% python3 -q
>>> import numpy as np
>>> from numpy import linalg as LA
>>> np.set_printoptions(suppress=True, linewidth=100)
>>> rd = lambda a: np.round(a, 2) + 0
>>> rng = np.random.default_rng(43)
>>> E = rng.normal(size=(20, 3)) + 20 * np.array([2, -2, -2])
>>> rd(E)
array([[ 40.24, -39.32, -40.59],
       [ 39.09, -41.99, -39.03],
       [ 40.02, -39.79, -40.78],
       [ 41.23, -39.06, -40.12],
       [ 39.44, -40.36, -40.8 ],
       [ 40.03, -40.62, -39.41],
       [ 39.64, -40.35, -38.46],
       [ 39.27, -41.57, -39.63],
       [ 37.92, -39.74, -39.02],
       [ 40.07, -39.99, -42.05],
       [ 40.56, -39.6 , -41.17],
       [ 41.91, -41.22, -41.68],
       [ 38.19, -39.97, -39.66],
       [ 40.44, -40.34, -40.81],
       [ 40.84, -40.9 , -41.21],
       [ 41.4 , -39.82, -39.53],
       [ 40.63, -40.57, -40.53],
       [ 40.64, -40.62, -39.66],
       [ 39.91, -41.19, -39.03],
       [ 38.71, -39.77, -39.93]])
>>> cov = E.T @ E
>>> rd(np.diag(cov))
array([32035.19, 32556.93, 32268.63])
>>> rd(LA.svd(E, compute_uv=False) ** 2)
array([96831.96,    18.86,     9.93])
>>> rd(cov)
array([[ 32035.19, -32279.01, -32141.71],
       [-32279.01,  32556.93,  32395.29],
       [-32141.71,  32395.29,  32268.63]])
>>> D = LA.norm(E[:, None] - E[None], axis=-1)
>>> D[0].round(6).argsort(kind="stable")[:4]
array([ 0,  2, 10, 13])
>>> rd(D[:5, :5])
array([[0.  , 3.3 , 0.56, 1.12, 1.33],
       [3.3 , 0.  , 2.96, 3.79, 2.44],
       [0.56, 2.96, 0.  , 1.56, 0.8 ],
       [1.12, 3.79, 1.56, 0.  , 2.31],
       [1.33, 2.44, 0.8 , 2.31, 0.  ]])
>>> LA.matrix_rank(D ** 2)
np.int64(5)
>>> np.flatnonzero(D[0] < D.mean() / 2)
array([ 0,  2, 10])
>>> D.mean(axis=1).argmax()
np.int64(11)
>>> np.unravel_index(D.round(6).argmax(), D.shape)
(np.int64(8), np.int64(11))
>>> lab = E[:, 1] > np.median(E[:, 1])
>>> r0 = E[lab].mean(axis=0) - E[~lab].mean(axis=0)
>>> lab.astype(int)
array([1, 0, 1, 1, 0, 0, 0, 0, 1, 1, 1, 0, 1, 1, 0, 1, 0, 0, 0, 1])
>>> (((E - E.mean(axis=0)) @ r0 > 0) == lab).mean()
np.float64(0.9)
>>> ((E - E.mean(axis=0)) @ r0 > 0).astype(int)
array([1, 0, 1, 1, 1, 0, 0, 0, 1, 1, 1, 0, 1, 1, 0, 0, 0, 0, 0, 1])
>>> A = 0.7 ** np.abs(np.subtract.outer(np.arange(3), np.arange(3)))
>>> rd(A)
array([[1.  , 0.7 , 0.49],
       [0.7 , 1.  , 0.7 ],
       [0.49, 0.7 , 1.  ]])
>>> # symmetric
>>> vec = np.array([-6, 0, -1])
>>> y = E @ vec
>>> rd(LA.solve(E.T @ E, E.T @ y))
array([-6.,  0., -1.])
>>> rd(LA.lstsq(E, y)[0])
array([-6.,  0., -1.])
>>> y = y + 0.02 * rng.normal(size=20)
>>> rd(y)
array([-200.85, -195.54, -199.33, -207.24, -195.86, -200.73, -199.37, -196.01, -188.49, -198.33,
       -202.19, -209.8 , -189.46, -201.83, -203.82, -208.89, -203.24, -204.16, -200.49, -192.34])
>>> beta, *_ = LA.lstsq(E, y)
>>> rd(E.T @ (y - E @ beta))
array([0., 0., 0.])
>>> [round(float(LA.norm(LA.solve(E.T @ E + lam * np.eye(3), E.T @ y))), 2) for lam in (0, 1, 10, 100)]
[6.09, 5.68, 3.99, 2.92]
>>> lab = rng.permutation(3)
>>> lab
array([0, 1, 2])
>>> other = A[lab][:, lab]
>>> np.trace(other)
np.float64(3.0)
>>> rd(LA.det(other)), rd(LA.det(A[lab]))
(np.float64(0.26), np.float64(0.26))
>>> rd(np.sort(np.abs(LA.eigvals(other))))
array([0.23, 0.51, 2.26])
>>> np.diag(other)
array([1., 1., 1.])
>>> np.allclose(other, A)
True
>>> other = LA.inv(A)
>>> rd(LA.det(A) * LA.det(other))
np.float64(1.0)
>>> (np.abs(other) > 1e-9).astype(int)
array([[1, 1, 0],
       [1, 1, 1],
       [0, 1, 1]])
>>> rd(other)
array([[ 1.96, -1.37,  0.  ],
       [-1.37,  2.92, -1.37],
       [ 0.  , -1.37,  1.96]])
>>> arr = np.load("out17.npy")
>>> arr
array([[-0.01,  2.02,  1.01,  1.  ],
       [ 0.  , -4.03, -1.95, -1.98],
       [ 0.  , -2.01, -1.03, -0.93]])
>>> blk = np.stack([arr, 2 * arr, arr[::-1]])
>>> LA.matrix_rank(blk.reshape(3, -1))
np.int64(2)
>>> LA.matrix_rank(blk)
array([3, 3, 3])
>>> rd(LA.norm(blk, axis=(1, 2)))
array([ 6.  , 12.01,  6.  ])
>>> Uu, sv, vt = LA.svd(arr)
>>> np.argmax(sv[:-1] / (sv[1:] + 1e-6)) + 1
np.int64(1)
>>> rd(sv)
array([6.  , 0.07, 0.02])
>>> other = Uu[:, :1] @ np.diag(sv[:1]) @ vt[:1]
>>> LA.matrix_rank(other)
np.int64(1)
>>> rd(np.abs(arr - other).max())
np.float64(0.05)
>>> K = np.load("x.npy")
>>> K
array([[ 3, -3,  0],
       [ 0,  2, -2],
       [ 0,  0, -3]])
>>> proj = np.triu(np.array([[-5, -5, -3], [-3, 1, -1], [3, 5, 3]]), 1) + np.eye(3)
>>> other = proj @ K @ LA.inv(proj)
>>> np.trace(other), np.trace(K)
(np.float64(2.0), np.int64(2))
>>> LA.matrix_rank(other)
np.int64(3)
>>> np.poly(other)
array([ 1., -2., -9., 18.])
>>> proj @ K - K @ proj
array([[ 0.,  5., 25.],
       [ 0.,  0.,  5.],
       [ 0.,  0.,  0.]])
>>> rd(LA.det(other))
np.float64(-18.0)
>>> lab = rng.permutation(3)
>>> other = K[:, lab] * rng.choice([-1, 1], 3)
>>> other
array([[ 0, -3,  3],
       [ 2,  2,  0],
       [ 3,  0,  0]])
>>> Uu, _, vt = LA.svd(K.T @ other)
>>> lab
array([2, 1, 0])
>>> J = np.loadtxt("a.csv", delimiter=",")
>>> J
array([[ 1.98,  1.33,  2.81],
       [ 1.01, -2.33,  0.81],
       [-0.34, -1.54,  0.97],
       [-0.17,  1.07,  1.55],
       [ 1.12,  1.88,  2.22],
       [-2.27, -3.67,  2.13],
       [-5.18, -2.17, -4.1 ],
       [-0.83,  4.36,  0.32],
       [ 0.07, -1.33, -0.47],
       [-0.81, -0.8 , -0.49],
       [-0.47,  0.78,  1.25],
       [-1.33,  1.32,  0.25],
       [ 1.01, -2.25, -0.57],
       [-2.43,  2.13, -0.64],
       [ 0.48, -0.67, -4.15],
       [ 0.26,  0.73,  1.18],
       [-2.41,  5.68, -0.14],
       [ 1.37,  2.94,  2.12],
       [-1.32, -1.11,  2.17],
       [ 5.25,  0.12,  4.48],
       [ 2.05, -2.52,  0.89],
       [ 3.1 , -1.57,  1.92],
       [-1.2 ,  0.93, -3.66],
       [ 0.97, -5.61, -0.58],
       [-3.14,  2.99, -1.1 ],
       [ 2.84, -0.58, -0.22],
       [ 0.6 ,  2.49,  2.17]])
>>> vec = np.array([0, 1, 1])
>>> a = np.maximum(J @ vec, 0)
>>> np.flatnonzero(a > 1e-9)
array([ 0,  3,  4,  7, 10, 11, 13, 15, 16, 17, 18, 19, 21, 24, 26])
>>> W0 = np.cumsum(np.array([[2, 0, 1],
...     [1, 5, 4],
...     [0, 1, 2],
...     [2, 3, 3],
...     [3, 3, 2],
...     [3, 3, 2],
...     [4, 1, 5],
...     [0, 0, 1],
...     [4, 4, 2],
...     [2, 1, 4]]), axis=0)
>>> W0
array([[ 2,  0,  1],
       [ 3,  5,  5],
       [ 3,  6,  7],
       [ 5,  9, 10],
       [ 8, 12, 12],
       [11, 15, 14],
       [15, 16, 19],
       [15, 16, 20],
       [19, 20, 22],
       [21, 21, 26]])
>>> Xc = W0 - W0.mean(axis=0)
>>> Uu, sv, vt = LA.svd(Xc, full_matrices=False)
>>> np.abs(Uu[:, 0]).argmax()
np.int64(0)
>>> rd((sv ** 2).sum() ** 2 / (sv ** 4).sum())
np.float64(1.03)
>>> rd(vt[0] * np.sign(vt[0, np.abs(vt[0]).argmax()]))
array([0.55, 0.54, 0.64])
>>> np.abs(vt[0]).argmax()
np.int64(2)
>>> rd(sv ** 2 / (sv ** 2).sum())
array([0.98, 0.01, 0.  ])
>>> rd(Xc.mean(axis=0))
array([0., 0., 0.])
>>> rd(LA.norm(W0))
np.float64(76.05)
>>> np.zeros(10, 3)
Traceback (most recent call last):
  File "<python-input-89>", line 1, in <module>
    np.zeros(10, 3)
    ~~~~~~~~^^^^^^^
TypeError: Cannot interpret '3' as a data type
>>> W0.sum(axis=0)
array([102, 120, 136])
>>> W0[:, 3]
Traceback (most recent call last):
  File "<python-input-91>", line 1, in <module>
    W0[:, 3]
    ~~^^^^^^
IndexError: index 3 is out of bounds for axis 1 with size 3
>>> rd(LA.svd(W0, compute_uv=False))
array([75.85,  4.81,  2.62])
>>> W0.shape
(10, 3)
>>> np.count_nonzero(W0)
np.int64(29)
>>> W0 - W0[0]
array([[ 0,  0,  0],
       [ 1,  5,  4],
       [ 1,  6,  6],
       [ 3,  9,  9],
       [ 6, 12, 11],
       [ 9, 15, 13],
       [13, 16, 18],
       [13, 16, 19],
       [17, 20, 21],
       [19, 21, 25]])
>>> W0.mean(axis=0)
array([10.2, 12. , 13.6])
>>> LA.rank(W0)
Traceback (most recent call last):
  File "<python-input-97>", line 1, in <module>
    LA.rank(W0)
    ^^^^^^^
AttributeError: module 'numpy.linalg' has no attribute 'rank'
>>> W0.sum(axis=1)
array([ 3, 13, 16, 24, 32, 40, 50, 51, 61, 68])
>>> Xc = W0 - W0.mean(axis=0)
>>> vecs = LA.svd(Xc)[2][:1]
>>> other = Xc - Xc @ vecs.T @ vecs
>>> rd(LA.norm(other) / LA.norm(Xc))
np.float64(0.13)
>>> r0, g = W0[4], W0[2]
>>> r0 @ r0
np.int64(352)
>>> r0 @ g
np.int64(180)
>>> pr = (r0 @ g) / (r0 @ r0) * r0
>>> rd(LA.norm(r0 + g) ** 2 + LA.norm(r0 - g) ** 2)
np.float64(892.0)
>>> basis = W0[[7, 5]].astype(float)
>>> for _ in range(4):
...     lab = LA.norm(W0[:, None] - basis, axis=-1).argmin(axis=1)
...     basis = np.array([W0[lab == j].mean(axis=0) for j in range(2)])
... 
>>> lab
array([1, 1, 1, 1, 1, 0, 0, 0, 0, 0])
>>> basis
array([[16.2, 17.6, 20.2],
       [ 4.2,  6.4,  7. ]])
>>> np.abs(basis[1] - basis[0]).argmax()
np.int64(2)
>>> mat = np.loadtxt("case7.csv", delimiter=",")
>>> mat
array([[0., 4.],
       [4., 1.]])
>>> ev, vecs = LA.eig(mat)
>>> rd(np.sort(LA.eigvals(mat.T)))
array([-3.53,  4.53])
>>> rd(np.sort(LA.eigvals(LA.inv(mat))))
array([-0.28,  0.22])
>>> rd(np.prod(ev))
np.float64(-16.0)
>>> other = mat / LA.norm(mat, axis=1, keepdims=True)
>>> cov = other @ other.T
>>> rd(cov)
array([[1.  , 0.24],
       [0.24, 1.  ]])
>>> (np.abs(cov) > 0.9).astype(int)
array([[1, 0],
       [0, 1]])
>>> rd(cov[0])
array([1.  , 0.24])
>>> (cov - 2 * np.eye(2)).round(6).argmax(axis=1)
array([1, 0])
>>> rd(LA.norm(other, axis=1))
array([1., 1.])
>>> lab = rng.permutation(2)
>>> other = mat[:, lab] * rng.choice([-1, 1], 2)
>>> other
array([[-4.,  0.],
       [-1.,  4.]])
>>> Uu, _, vt = LA.svd(mat.T @ other)
>>> rd(Uu @ vt)
array([[ 0.,  1.],
       [-1.,  0.]])
>>> Uu, sv = LA.svd(mat)
Traceback (most recent call last):
  File "<python-input-131>", line 1, in <module>
    Uu, sv = LA.svd(mat)
    ^^^^^^
ValueError: too many values to unpack (expected 2)
>>> Uu, sv, vt = LA.svd(mat, full_matrices=False)
>>> rd(sv)
array([4.53, 3.53])
>>> (sv > 1e-8).sum()
np.int64(2)
>>> np.allclose(Uu * sv @ vt, mat)
True
>>> rd(np.sqrt((sv ** 2).sum())), rd(LA.norm(mat))
(np.float64(5.74), np.float64(5.74))
>>> rd(np.abs(vt[0]))
array([0.66, 0.75])
>>> rd(sv / sv[0])
array([1.  , 0.78])
>>> q, R = LA.qr(mat)
>>> np.trace(q @ q.T)
np.float64(2.0)
>>> m1 = np.load("arr.npy")
>>> m1
array([[ 0.26, -0.06,  0.49],
       [-0.35,  0.08, -0.62],
       [-0.62,  0.16, -0.89],
       [ 0.67, -0.18,  0.92],
       [ 0.67, -0.18,  0.92],
       [-0.87,  0.29, -0.99],
       [ 0.18, -0.04,  0.35],
       [-0.09,  0.02, -0.18],
       [-0.87,  0.29, -0.99],
       [ 0.79, -0.24,  0.97],
       [-0.49,  0.12, -0.79],
       [-0.26,  0.06, -0.49],
       [-0.26,  0.06, -0.49],
       [-0.35,  0.08, -0.62],
       [ 0.82, -0.25,  0.98],
       [ 0.72, -0.2 ,  0.95],
       [-0.72,  0.2 , -0.95],
       [ 0.09, -0.02,  0.18],
       [ 0.62, -0.16,  0.89],
       [-0.26,  0.06, -0.49]])
>>> q, vecs = LA.qr(mat[:, :1])[0], LA.qr(mat[:, 1:])[0]
>>> sv = LA.svd(q.T @ vecs, compute_uv=False)
>>> rd(np.degrees(np.arccos(sv.clip(0, 1))))
array([75.96])
>>> rd(LA.norm(q @ q.T - vecs @ vecs.T, 2))
np.float64(0.97)
>>> rd(sv)
array([0.24])
